>>> import numpy as np
>>> np.set_printoptions(suppress=True, linewidth=160)
>>> rnd = lambda a: np.round(a, 2) + 0
>>> X = np.array([[1, 0, 0, 0, 0, 0, 0],
...     [0, 0, 0, 0, 0, 0, 0],
...     [0, 0, 3, 0, 0, 0, 0],
...     [0, 0, 0, -3, 0, 0, 0],
...     [0, 0, 0, 0, 5, 0, 0],
...     [0, 0, 0, 0, 0, 0, 0],
...     [0, 0, 0, 0, 0, 0, 5]])
>>> print(X)
[[ 1  0  0  0  0  0  0]
 [ 0  0  0  0  0  0  0]
 [ 0  0  3  0  0  0  0]
 [ 0  0  0 -3  0  0  0]
 [ 0  0  0  0  5  0  0]
 [ 0  0  0  0  0  0  0]
 [ 0  0  0  0  0  0  5]]
>>> print((np.linalg.matrix_power((X != 0) + (X.T != 0) + np.eye(7), 7) > 0).astype(int))
[[1 0 0 0 0 0 0]
 [0 1 0 0 0 0 0]
 [0 0 1 0 0 0 0]
 [0 0 0 1 0 0 0]
 [0 0 0 0 1 0 0]
 [0 0 0 0 0 1 0]
 [0 0 0 0 0 0 1]]
>>> print((X != 0).astype(int))
[[1 0 0 0 0 0 0]
 [0 0 0 0 0 0 0]
 [0 0 1 0 0 0 0]
 [0 0 0 1 0 0 0]
 [0 0 0 0 1 0 0]
 [0 0 0 0 0 0 0]
 [0 0 0 0 0 0 1]]
>>> print(rnd(np.sort(np.linalg.eigvals(X).real)))
[-3.  0.  0.  1.  3.  5.  5.]
>>> arr = np.load("a.npy")
>>> print(arr)
[[-0.07 -0.15  0.43  0.45 -0.46 -0.52 -0.19 -0.38 -1.17 -0.1   0.09 -0.43]
 [ 0.94  0.53 -0.92 -0.23  0.75  1.79 -1.08 -1.78  3.51 -0.26 -0.51  1.71]
 [-2.01 -0.25  1.34 -1.1  -1.33 -1.61  1.43  3.06 -3.51  1.05 -1.08 -3.49]
 [-0.27 -0.02  1.59  1.   -2.03 -0.73 -1.73 -2.64 -2.46 -0.14 -1.28 -1.88]
 [-0.05  0.37 -0.3  -0.76  0.17  0.93 -0.25 -0.1   1.71  0.25 -0.9   0.05]
 [-0.74  0.44 -0.11 -1.55 -0.03  0.83  0.3   1.16  1.44  0.73 -1.53 -0.96]
 [ 0.05 -0.18 -0.05  0.24  0.17 -0.37  0.35  0.4  -0.54 -0.1   0.6   0.2 ]
 [ 1.86 -1.36 -0.02  3.96  0.62 -2.54  0.14 -1.68 -4.08 -1.88  4.84  2.84]
 [ 0.83 -0.79 -0.82  1.32  1.45 -1.23  1.51  1.42 -1.29 -0.75  3.34  2.17]
 [ 0.99 -0.78 -0.03  2.16  0.39 -1.47  0.21 -0.72 -2.34 -1.02  2.76  1.56]
 [-0.47  0.63  0.27 -1.13 -0.68  1.18 -0.95 -0.82  1.65  0.54 -2.29 -1.13]
 [-0.04  0.07  0.43  0.22 -0.6  -0.02 -0.66 -0.98 -0.39 -0.03 -0.56 -0.51]
 [ 0.38  0.73 -0.82 -1.09  0.57  2.05 -0.84 -0.98  3.87  0.2  -1.41  0.87]
 [-0.48 -0.11 -0.32 -0.73  0.55 -0.25  1.3   2.22 -0.09  0.36  0.39 -0.17]
 [-0.14  0.47  0.71 -0.16 -1.2   0.74 -1.68 -2.26  0.57  0.15 -2.02 -1.11]]
>>> print(np.argsort(-np.linalg.norm(arr, axis=0).round(6), kind="stable")[:3])
[ 8 10  7]
>>> print([round(float(x), 2) for x in np.linalg.svd(arr, compute_uv=False)[:3]])
[13.36, 9.72, 7.68]
>>> print(rnd(np.linalg.norm(arr, 2) / np.linalg.norm(arr)))
0.73
>>> rk = np.linalg.matrix_rank(arr)
>>> print(rk)
3
>>> N = np.linalg.svd(arr)[2][rk:].T
>>> print(N.shape)
(12, 9)
>>> print([int(np.linalg.matrix_rank(np.delete(arr, i, axis=0))) for i in range(15)])
[3, 3, 3, 3, 3, 3, 3, 3, 3, 3, 3, 3, 3, 3, 3]
>>> print(np.linalg.matrix_rank(arr.T @ arr), np.linalg.matrix_rank(arr @ arr.T))
3 3
>>> print([int(np.linalg.matrix_rank(arr[:, :j + 1])) for j in range(12)])
[1, 2, 3, 3, 3, 3, 3, 3, 3, 3, 3, 3]
>>> print([int(np.linalg.matrix_rank(arr[:i])) for i in range(1, len(arr) + 1)])
[1, 2, 3, 3, 3, 3, 3, 3, 3, 3, 3, 3, 3, 3, 3]
>>> left, sig, Vt = np.linalg.svd(arr)
>>> print(np.argmax(sig[:-1] / (sig[1:] + 1e-6)) + 1)
3
>>> A2 = left[:, :3] @ np.diag(sig[:3]) @ Vt[:3]
>>> print(rnd(np.abs(arr - A2).max()))
0.0
>>> print(rnd(np.linalg.norm(arr - A2) / np.linalg.norm(arr)))
0.0
>>> print(np.linalg.matrix_rank(A2))
3
>>> print(rnd(np.linalg.norm(arr - A2, 2)), rnd(sig[3]))
0.0 0.0
>>> mat = np.loadtxt("w.csv", delimiter=",")
>>> print(mat)
[[ 4.  1. -2. -1.]
 [-3.  6.  0. -3.]
 [ 2.  2. -1. -2.]
 [-7.  5.  2. -2.]]
>>> rk = np.linalg.matrix_rank(mat)
>>> print(rk)
3
>>> N = np.linalg.svd(mat)[2][rk:].T
>>> print(rnd(N[:, 0] / N[np.abs(N[:, 0]).round(6).argmax(), 0]))
[0.5 0.5 1.  0.5]
>>> print(rnd(N @ N.T))
[[0.14 0.14 0.29 0.14]
 [0.14 0.14 0.29 0.14]
 [0.29 0.29 0.57 0.29]
 [0.14 0.14 0.29 0.14]]
>>> print(np.linalg.matrix_rank(mat.T @ mat), np.linalg.matrix_rank(mat @ mat.T))
3 3
>>> print(N.shape)
(4, 1)
>>> print([int(np.linalg.matrix_rank(np.delete(mat, i, axis=0))) for i in range(4)])
[3, 3, 2, 3]
>>> left, sig, Vt = np.linalg.svd(mat)
>>> print(np.argmax(sig[:-1] / (sig[1:] + 1e-6)) + 1)
3
>>> A2 = left[:, :3] @ np.diag(sig[:3]) @ Vt[:3]
>>> print(rnd(A2))
[[ 4.  1. -2. -1.]
 [-3.  6.  0. -3.]
 [ 2.  2. -1. -2.]
 [-7.  5.  2. -2.]]
>>> r0 = np.array([5, 3, 1])
>>> print(np.correlate(mat[1], mat[0], "full"))
[  3.   0. -15.  -3.  30.  -3. -12.]
>>> print(np.convolve(mat[1], r0))
[-15.  21.  15.  -9.  -9.  -3.]
>>> print(np.cross(mat[1, :3], mat[0, :3]))
[-12.  -6. -27.]
>>> print(np.array([np.convolve(row, r0, "same") for row in mat]))
[[ 17.  -3. -10.  -5.]
 [ 21.  15.  -9.  -9.]
 [ 16.   3. -11.  -7.]
 [  4.  18.   1.  -4.]]
>>> rng = np.random.default_rng(38)
>>> labels = rng.permutation(4)
>>> print(labels)
[3 0 1 2]
>>> A2 = mat[labels][:, labels]
>>> print(np.diag(A2))
[-2.  4.  6. -1.]
>>> print(np.allclose(A2, mat))
False
>>> print(A2)
[[-2. -7.  5.  2.]
 [-1.  4.  1. -2.]
 [-3. -3.  6.  0.]
 [-2.  2.  2. -1.]]
>>> feats = np.vander(np.arange(6) - 2, 4, increasing=True)
>>> print(feats)
[[ 1 -2  4 -8]
 [ 1 -1  1 -1]
 [ 1  0  0  0]
 [ 1  1  1  1]
 [ 1  2  4  8]
 [ 1  3  9 27]]
>>> x0 = np.array([1, 0, 0, -2])
>>> rhs = feats @ x0
>>> beta, lr = np.zeros(4), 1 / np.linalg.norm(feats, 2) ** 2
>>> for i in range(25):
...     beta -= lr * feats.T @ (feats @ beta - rhs)
...     if i % 5 == 0: print(i, round(np.linalg.norm(feats @ beta - rhs), 2))
... 
0 5.23
5 4.18
10 3.39
15 2.8
20 2.37
>>> print(rnd(np.linalg.cond(feats)))
23.64
>>> P = feats @ np.linalg.solve(feats.T @ feats, feats.T)
>>> print(np.allclose(P @ P, P))
True
>>> print(np.linalg.matrix_rank(np.eye(6) - P))
2
>>> print(rnd(P @ feats[:, 2]))
[4. 1. 0. 1. 4. 9.]
>>> print(rnd((np.eye(6) - P) @ feats))
[[0. 0. 0. 0.]
 [0. 0. 0. 0.]
 [0. 0. 0. 0.]
 [0. 0. 0. 0.]
 [0. 0. 0. 0.]
 [0. 0. 0. 0.]]
>>> print(rnd(np.diag(P)))
[0.96 0.58 0.46 0.46 0.58 0.96]
>>> print(np.trace(P))
4.0
>>> A2 = np.c_[feats[:, :1] @ np.array([[-3]]), np.array([0, 0, 2, 2, 1, 1])]
>>> print(A2)
[[-3  0]
 [-3  0]
 [-3  2]
 [-3  2]
 [-3  1]
 [-3  1]]
>>> print(rnd(np.linalg.lstsq(feats, A2[:, 0])[0]))
[-3.  0.  0.  0.]
>>> print(rnd(np.linalg.norm(A2 - feats @ np.linalg.lstsq(feats, A2)[0], axis=0)))
[0.   1.16]
>>> print(np.linalg.matrix_rank(A2))
2
>>> x0 = np.array([5, 0])
>>> rhs = A2 @ x0
>>> beta, lr = np.zeros(2), 1 / np.linalg.norm(A2, 2) ** 2
>>> for i in range(30):
...     beta -= lr * A2.T @ (A2 @ beta - rhs)
...     if i % 5 == 0: print(i, round(np.linalg.norm(A2 @ beta - rhs), 2))
... 
0 2.99
5 2.2
10 1.62
15 1.2
20 0.88
25 0.65
>>> print(rnd(beta))
[ 4.91 -0.25]
>>> x0 = np.array([4, -2, 4, -5])
>>> h1 = np.maximum(feats @ x0, 0)
>>> print(feats * (h1 > 1e-9)[:, None])
[[ 1 -2  4 -8]
 [ 1 -1  1 -1]
 [ 1  0  0  0]
 [ 1  1  1  1]
 [ 0  0  0  0]
 [ 0  0  0  0]]
>>> print(np.maximum(feats @ (3 * x0), 0))
[192  45  12   3   0   0]
>>> print(np.flatnonzero(h1 > 1e-9))
[0 1 2 3]
>>> print(feats.T @ h1)
[  84 -142  272 -526]
>>> print(h1)
[64 15  4  1  0  0]
>>> K = np.loadtxt("data.csv", delimiter=",")
>>> print(K)
[[-42.   1.   3.   1.   1.   0.   0.   3.   3.]
 [  0.  25.   1.   1.   1.   0.   3.   3.   3.]
 [  0.   1. -17.   0.   3.   1.   3.   1.   3.]
 [  1.   3.   3.  48.   1.   0.   3.   1.   0.]
 [  2.   2.   1.   2.  20.   2.   3.   2.   2.]
 [  1.   0.   3.   0.   0.  -9.   1.   0.   3.]
 [  1.   3.   0.   3.   2.   2.  42.   0.   2.]
 [  1.   1.   3.   2.   3.   2.   2.  -8.   0.]
 [  1.   2.   3.   3.   3.   3.   2.   3.  31.]]
>>> r0 = np.array([1, 1, -1])
>>> print(np.correlate(K[4], K[3], "full"))
[  0.   2.   8.   7.   7. 124. 165.  71. 138. 981. 172. 214. 133. 113.  15.   8.   2.]
>>> print(np.array([np.convolve(row, r0, "same") for row in K]))
[[-41.  46.   3.  -1.   0.  -1.   3.   6.   0.]
 [ 25.  26. -23.   1.   0.   2.   6.   3.   0.]
 [  1. -16. -18.  20.   4.   1.   3.   1.   2.]
 [  4.   5.  48.  46. -47.   2.   4.  -2.  -1.]
 [  4.   1.   1.  21.  20. -15.   3.   1.   0.]
 [  1.   2.   3.  -3.  -9.  -8.  10.   2.   3.]
 [  4.   2.   0.   5.   1.  42.  40. -40.   2.]
 [  2.   3.   4.   2.   3.   1.  -8. -10.   8.]
 [  3.   4.   4.   3.   3.   2.   2.  32.  28.]]
>>> print(np.cross(K[4, :3], K[3, :3]))
[ 3. -5.  4.]
